$ python -q
>>> import numpy as np
>>> import numpy.linalg as la
>>> np.set_printoptions(precision=2, suppress=True, linewidth=100, legacy="1.25")
>>> rd = lambda a: np.round(a, 2) + 0
>>> sv = 3 * 0.5 ** np.arange(5)
>>> q, _ = la.qr(np.array([[-0.9, -2.2, 0.0, 0.2, -0.3],
...     [-1.1, 0.9, -0.5, -1.3, -0.2],
...     [-2.1, -0.5, 3.4, -1.7, 0.5],
...     [0.7, 0.3, -0.3, -1.2, -1.1],
...     [0.6, 0.5, -0.7, 0.5, 1.2]]))
>>> rng = np.random.default_rng(51903)
>>> mat = rng.normal(size=(24, 5)) * sv @ q
>>> rd(mat)
array([[ 1.36, -2.08, -2.21,  0.66, -0.71],
       [-1.16,  5.71,  1.6 , -1.09,  0.92],
       [ 1.34, -5.22, -2.82,  1.26, -1.09],
       [ 0.8 , -0.79, -2.63, -0.4 , -0.16],
       [ 0.19,  1.94, -1.23,  0.17,  0.65],
       [-1.18,  1.4 ,  0.88, -0.81,  0.16],
       [-0.25, -1.96,  1.41, -0.67, -0.16],
       [-1.49,  2.4 ,  0.  , -0.57,  0.64],
       [ 0.  ,  1.72, -1.5 ,  0.24,  0.05],
       [-2.2 ,  0.29,  3.06, -0.49,  0.41],
       [-0.48,  1.19,  0.09, -0.99,  0.3 ],
       [ 1.02,  0.14, -1.16,  0.07, -0.4 ],
       [-0.01,  0.61, -0.96, -0.89,  0.15],
       [ 0.48,  0.4 ,  1.38, -0.28,  0.09],
       [-0.16,  2.55,  1.3 , -0.1 ,  0.3 ],
       [-1.02,  6.61,  2.13, -1.21,  1.11],
       [-0.68, -1.23,  0.08, -0.2 ,  0.09],
       [ 0.41,  5.5 ,  2.22, -0.13,  0.91],
       [-0.84,  5.33,  0.51, -0.75,  1.  ],
       [-0.57,  3.06,  0.42, -0.18,  0.08],
       [ 1.61,  0.67, -0.49,  0.82, -0.27],
       [-0.23,  0.83,  0.89, -0.06, -0.24],
       [-0.1 ,  2.97,  1.9 , -0.31,  0.36],
       [-0.92,  3.95,  2.72, -0.64,  0.72]])
>>> Xs = (mat - mat.mean(axis=0)) / mat.std(axis=0)
>>> rd(Xs.std(axis=0))
array([1., 1., 1., 1., 1.])
>>> c = la.lstsq(np.delete(Xs, 3, axis=1), Xs[:, 3])[0]
>>> rd(1 - np.var(Xs[:, 3] - np.delete(Xs, 3, axis=1) @ c))
0.64
>>> labels = mat[:, 3] > np.median(mat[:, 3])
>>> r0 = mat[labels].mean(axis=0) - mat[~labels].mean(axis=0)
>>> np.argsort(-np.abs(r0).round(6), kind="stable")
array([1, 2, 0, 3, 4])
>>> Xs = mat - mat.mean(axis=0)
>>> V = la.svd(Xs)[2][:1]
>>> B = Xs - Xs @ V.T @ V
>>> rd(la.norm(B) / la.norm(Xs))
0.45
>>> la.norm(B, axis=1).round(6).argmax()
9
>>> rd(np.cov(Xs @ V.T, rowvar=False))
9.65
>>> rd(B.std(axis=0))
array([0.74, 0.6 , 1.07, 0.44, 0.2 ])
>>> T = np.stack([mat, -3 * mat, mat[::-1]])
>>> rd(np.einsum("bij,cij->bc", T, T))
array([[  336.75, -1010.24,    39.28],
       [-1010.24,  3030.73,  -117.84],
       [   39.28,  -117.84,   336.75]])
>>> la.matrix_rank(T.reshape(3, -1))
2
>>> T.shape
(3, 24, 5)
>>> (T @ mat.T).shape
(3, 24, 24)
>>> q, V = la.qr(mat[:, :3])[0], la.qr(mat[:, 3:])[0]
>>> sv = la.svd(q.T @ V, compute_uv=False)
>>> rd(np.degrees(np.arccos(sv.clip(0, 1))))
array([18.63, 65.74])
>>> (sv > 0.9).sum()
1
>>> W0 = np.load("dump.npy")
>>> W0
array([[ 0, -1,  2,  0,  0, -3, -2, -1],
       [ 1,  0,  0, -2,  0, -2,  1, -4],
       [-2,  0,  0,  0,  3,  0,  0, -4],
       [ 0,  2,  0,  0,  0,  2, -2, -4],
       [ 0,  0, -3,  0,  0,  3,  4,  2],
       [ 3,  2,  0, -2, -3,  0,  1, -2],
       [ 2, -1,  0,  2, -4, -1,  0, -1],
       [ 1,  4,  4,  4, -2,  2,  1,  0]])
>>> # skew, so no eigenvalue has a real part
>>> la.norm(W0, axis=1).argmax()
7
>>> rd(la.norm(W0[7], 1)), rd(la.norm(W0[7], np.inf))
(18.0, 4.0)
>>> rd(la.norm(W0[7] - W0[2]))
10.15
>>> rd(la.norm(W0, "nuc"))
37.11
>>> rd(la.norm(W0, 2))
8.6
>>> rd(la.norm(W0, 1)), rd(la.norm(W0, np.inf))
(18.0, 18.0)
>>> rd(la.norm(W0) ** 2 / la.norm(W0, 2) ** 2)
3.47
>>> rd(la.norm(W0, axis=1))
array([4.36, 5.1 , 5.39, 5.29, 6.16, 5.57, 5.2 , 7.62])
